$ ipython --no-banner

In [1]: import numpy as np

In [2]: from numpy import linalg as LA

In [3]: np.set_printoptions(suppress=True, linewidth=120)

In [4]: rnd = lambda a: np.round(a, 2) + 0

In [5]: M = np.loadtxt("dump.csv", delimiter=",")

In [6]: M
Out[6]: 
array([[ -3.,  -3.,  -4.,   0.],
       [ -9.,  -9., -12.,   0.],
       [  0.,   0.,   0.,   0.],
       [  6.,   6.,   8.,   0.],
       [ -9.,  -9., -12.,   0.]])

In [7]: # columns 0 and 1 are equal

In [8]: def softmax(z):
   ...:     e = np.exp(z - z.max(axis=-1, keepdims=True))
   ...:     return e / e.sum(axis=-1, keepdims=True)
   ...: 

In [9]: rnd(softmax(M[1]))
Out[9]: array([0., 0., 0., 1.])

In [10]: rnd(softmax(M[1] + 3))
Out[10]: array([0., 0., 0., 1.])

In [11]: scores = M @ M.T / np.sqrt(4)

In [12]: softmax(scores).round(6).argmax(axis=1)
Out[12]: array([1, 1, 0, 3, 1])

In [13]: rank = LA.matrix_rank(M)

In [14]: rank
Out[14]: np.int64(1)

In [15]: ns = LA.svd(M)[2][rank:].T

In [16]: LA.matrix_rank(M.T @ M), LA.matrix_rank(M @ M.T)
Out[16]: (np.int64(1), np.int64(1))

In [17]: [int(LA.matrix_rank(np.delete(M, i, axis=0))) for i in range(5)]
Out[17]: [1, 1, 1, 1, 1]

In [18]: [int(LA.matrix_rank(M[:, :j + 1])) for j in range(4)]
Out[18]: [1, 1, 1, 1]

In [19]: [int(LA.matrix_rank(M[:i])) for i in range(1, len(M) + 1)]
Out[19]: [1, 1, 1, 1, 1]

In [20]: Uu, s, Vh = LA.svd(M)

In [21]: vecs = Vh[:(s > 1e-8).sum()]

In [22]: rng = np.random.default_rng(5)

In [23]: vec = M[3] + -2 * M[4] + rng.integers(2) * np.eye(4)[2]

In [24]: vec
Out[24]: array([24., 24., 33.,  0.])

In [25]: rnd(np.diag(vecs.T @ vecs))
Out[25]: array([0.26, 0.26, 0.47, 0.  ])

In [26]: rnd(LA.norm(vec - vecs.T @ vecs @ vec))
Out[26]: np.float64(0.73)

In [27]: LA.matrix_rank(np.vstack([M, vec]))
Out[27]: np.int64(2)

In [28]: LA.lstsq(M[:-1].T, M[-1])[2]
Out[28]: np.int32(1)

In [29]: np.abs(np.diag(LA.qr(M)[1])) > 1e-9
Out[29]: array([ True, False, False, False])

In [30]: np.allclose(M[:-1].T @ LA.lstsq(M[:-1].T, M[-1])[0], M[-1])
Out[30]: True
